$ python -q
>>> import numpy as np
>>> np.set_printoptions(precision=3, suppress=True, linewidth=200)
>>> A = np.load("block5.npy")
>>> A
array([[ 1.,  3.,  3.],
       [ 0., -2.,  3.],
       [ 0., -2.,  2.]])
>>> rng = np.random.default_rng(714216)
>>> labels = rng.permutation(3)
>>> other = A[:, labels] * rng.choice([-1, 1], 3)
>>> other
array([[-3., -1., -3.],
       [ 2., -0., -3.],
       [ 2., -0., -2.]])
>>> U, _, Vh = np.linalg.svd(A.T @ other)
>>> np.round(U @ Vh, 3) + 0
array([[ 0., -1.,  0.],
       [-1.,  0.,  0.],
       [ 0.,  0., -1.]])
>>> np.argsort(-np.linalg.norm(A, axis=0).round(6), kind="stable")[:3]
array([2, 1, 0])
>>> W0 = np.array([[-1, 0, -1], [0, -2, -2], [-2, 3, 0]])
>>> x0 = np.array([-1, 3, -1])
>>> rhs = A @ x0
>>> b, lr = np.zeros(3), 1 / np.linalg.norm(A, 2) ** 2
>>> for i in range(6):
...     b -= lr * A.T @ (A @ b - rhs)
...     if i % 1 == 0: print(i, round(np.linalg.norm(A @ b - rhs), 3))
... 
0 2.46
1 0.561
2 0.183
3 0.141
4 0.138
5 0.138
>>> round(np.linalg.cond(A), 3)
np.float64(47.038)
>>> U, sigma, Vh = np.linalg.svd(W0)
>>> sigma
array([4.126, 2.437, 0.199])
>>> other = U[:, :2] @ np.diag(sigma[:2]) @ Vh[:2]
>>> np.linalg.matrix_rank(other)
np.int64(2)
>>> round(float(np.linalg.norm(W0 - other, 2)), 3), round(float(sigma[2]), 3)
(0.199, 0.199)
>>> round(float(np.linalg.norm(W0 - other) / np.linalg.norm(W0)), 3)
0.041
